$ python3 -q
>>> import numpy as np
>>> import numpy.linalg as la
>>> np.set_printoptions(precision=1, suppress=True, linewidth=120, sign=" ")
>>> K = np.load("w.npy")
>>> K.round(1) + 0
array([[-0.8, -0.1, -0.1,  0. ,  0.7, -0.4,  0.6,  0.2],
       [-0.1,  1.7, -0.2,  0.6, -0.4,  0. , -0.2,  0.1],
       [-0.1, -0.2,  0.9,  0.8,  0.3,  0.1, -1. , -0.7],
       [ 0. ,  0.6,  0.8, -0.3,  0. , -0.6, -0.2, -0.5],
       [ 0.7, -0.4,  0.3,  0. ,  0. , -0.2, -0.6,  0.5],
       [-0.4,  0. ,  0.1, -0.6, -0.2,  1.8, -0.2, -0.1],
       [ 0.6, -0.2, -1. , -0.2, -0.6, -0.2, -0.3, -1.2],
       [ 0.2,  0.1, -0.7, -0.5,  0.5, -0.1, -1.2,  1. ]])
>>> Uu, s, vt = la.svd(K)
>>> vecs = vt[:(s > 1e-8).sum()]
>>> rng = np.random.default_rng(493)
>>> x = K[2] + 5 * K[0] + rng.integers(2) * np.eye(8)[5]
>>> print(x)
[-3.9 -0.8  0.5  0.7  3.6 -0.7  2.1  0.2]
>>> print(round(la.norm(x - vecs.T @ vecs @ x), 1))
0.2
>>> np.allclose(vecs.T @ vecs @ x, x)
False
>>> vals, vecs = la.eigh(K)
>>> x = np.array([4, 2, 7, 8, 2, 2, 7, 2])
>>> la.eigvalsh(K[1:, 1:])
array([-1.6, -1. , -0.5,  1.9,  2. ,  2. ,  2. ])
>>> round(float(x @ K @ x), 1)
-81.2
>>> np.round(vecs * np.maximum(vals, 0) @ vecs.T, 1) + 0
array([[ 0.1, -0.2, -0.1,  0. ,  0.1, -0.3,  0.1,  0.1],
       [-0.2,  1.8, -0.2,  0.4, -0.4,  0. , -0.1,  0.1],
       [-0.1, -0.2,  1.3,  0.5,  0.2,  0.1, -0.6, -0.4],
       [ 0. ,  0.4,  0.5,  0.4,  0. , -0.4, -0.1, -0.3],
       [ 0.1, -0.4,  0.2,  0. ,  0.4, -0.2, -0.4,  0.5],
       [-0.3,  0. ,  0.1, -0.4, -0.2,  1.8, -0.2, -0.1],
       [ 0.1, -0.1, -0.6, -0.1, -0.4, -0.2,  0.8, -0.6],
       [ 0.1,  0.1, -0.4, -0.3,  0.5, -0.1, -0.6,  1.4]])
